$ ipython --no-banner

In [1]: import numpy as np

In [2]: import numpy.linalg as la

In [3]: np.set_printoptions(precision=1, suppress=True, linewidth=140, legacy="1.25")

In [4]: rd = lambda a: np.round(a, 1) + 0

In [5]: feats = np.load("data.npy")

In [6]: feats
Out[6]: 
array([[-0.9, -1.5, -1.4, -1. ,  1.6,  0.6],
       [ 0.2, -0.6,  0.4,  0.4, -0.8,  2. ],
       [ 1.7, -0.9,  0.4, -0.7, -0.7,  1.1],
       [-0.9,  0.3,  0.7,  0.8,  1.1, -2.2],
       [ 0.9,  0. , -0.2, -1. ,  0.9,  2.3],
       [-1. ,  1.4,  0.6,  0.2,  0.6, -1.5]])

In [7]: rng = np.random.default_rng(122135)

In [8]: z = rng.permutation(6)

In [9]: other = feats[:, z] * rng.choice([-1, 1], 6)

In [10]: other
Out[10]: 
array([[ 1.4,  1.6,  0.9,  0.6, -1. ,  1.5],
       [-0.4, -0.8, -0.2,  2. ,  0.4,  0.6],
       [-0.4, -0.7, -1.7,  1.1, -0.7,  0.9],
       [-0.7,  1.1,  0.9, -2.2,  0.8, -0.3],
       [ 0.2,  0.9, -0.9,  2.3, -1. , -0. ],
       [-0.6,  0.6,  1. , -1.5,  0.2, -1.4]])

In [11]: left, _, vt = la.svd(feats.T @ other)

In [12]: rd(left @ vt)
Out[12]: 
array([[ 0.,  0., -1.,  0.,  0.,  0.],
       [ 0.,  0.,  0.,  0.,  0., -1.],
       [-1.,  0.,  0.,  0.,  0.,  0.],
       [ 0.,  0.,  0.,  0.,  1.,  0.],
       [ 0.,  1.,  0.,  0.,  0.,  0.],
       [ 0.,  0.,  0.,  1.,  0.,  0.]])

In [13]: rd(la.lstsq(feats, other)[0])
Out[13]: 
array([[ 0.,  0., -1.,  0.,  0.,  0.],
       [ 0.,  0.,  0.,  0.,  0., -1.],
       [-1.,  0.,  0.,  0.,  0.,  0.],
       [ 0.,  0.,  0.,  0.,  1.,  0.],
       [ 0.,  1.,  0.,  0.,  0.,  0.],
       [ 0.,  0.,  0.,  1.,  0.,  0.]])

In [14]: M = np.loadtxt("sample1.csv", delimiter=",")

In [15]: M
Out[15]: 
array([[  8.,  -4.,  -6.,   8.,  -8.,  -6.,  10.,   8.,   0.],
       [ -4.,   8.,   6.,  -8.,   8.,   6., -10.,  -8.,   0.],
       [ -6.,   6.,  13., -12.,  12.,   9., -15., -12.,   0.],
       [  8.,  -8., -12.,  20., -16., -12.,  20.,  16.,   0.],
       [ -8.,   8.,  12., -16.,  20.,  12., -20., -16.,   0.],
       [ -6.,   6.,   9., -12.,  12.,  13., -15., -12.,   0.],
       [ 10., -10., -15.,  20., -20., -15.,  29.,  20.,   0.],
       [  8.,  -8., -12.,  16., -16., -12.,  20.,  20.,   0.],
       [  0.,   0.,   0.,   0.,   0.,   0.,   0.,   0.,   4.]])

In [16]: ev, V = la.eigh(M)

In [17]: vec = np.array([-3, 4, 5, 3, -1, -2, 2, 4, 5])

In [18]: rd(vec @ M @ vec / (vec @ vec)), rd(ev[0]), ev[-1]
Out[18]: (7.3, 4.0, 103.0)

In [19]: rd(V * np.sqrt(ev) @ V.T)
Out[19]: 
array([[ 2.3, -0.3, -0.5,  0.7, -0.7, -0.5,  0.8,  0.7,  0. ],
       [-0.3,  2.3,  0.5, -0.7,  0.7,  0.5, -0.8, -0.7,  0. ],
       [-0.5,  0.5,  2.7, -1. ,  1. ,  0.7, -1.2, -1. ,  0. ],
       [ 0.7, -0.7, -1. ,  3.3, -1.3, -1. ,  1.6,  1.3,  0. ],
       [-0.7,  0.7,  1. , -1.3,  3.3,  1. , -1.6, -1.3,  0. ],
       [-0.5,  0.5,  0.7, -1. ,  1. ,  2.7, -1.2, -1. ,  0. ],
       [ 0.8, -0.8, -1.2,  1.6, -1.6, -1.2,  4.1,  1.6,  0. ],
       [ 0.7, -0.7, -1. ,  1.3, -1.3, -1. ,  1.6,  3.3,  0. ],
       [ 0. ,  0. ,  0. ,  0. ,  0. ,  0. ,  0. ,  0. ,  2. ]])
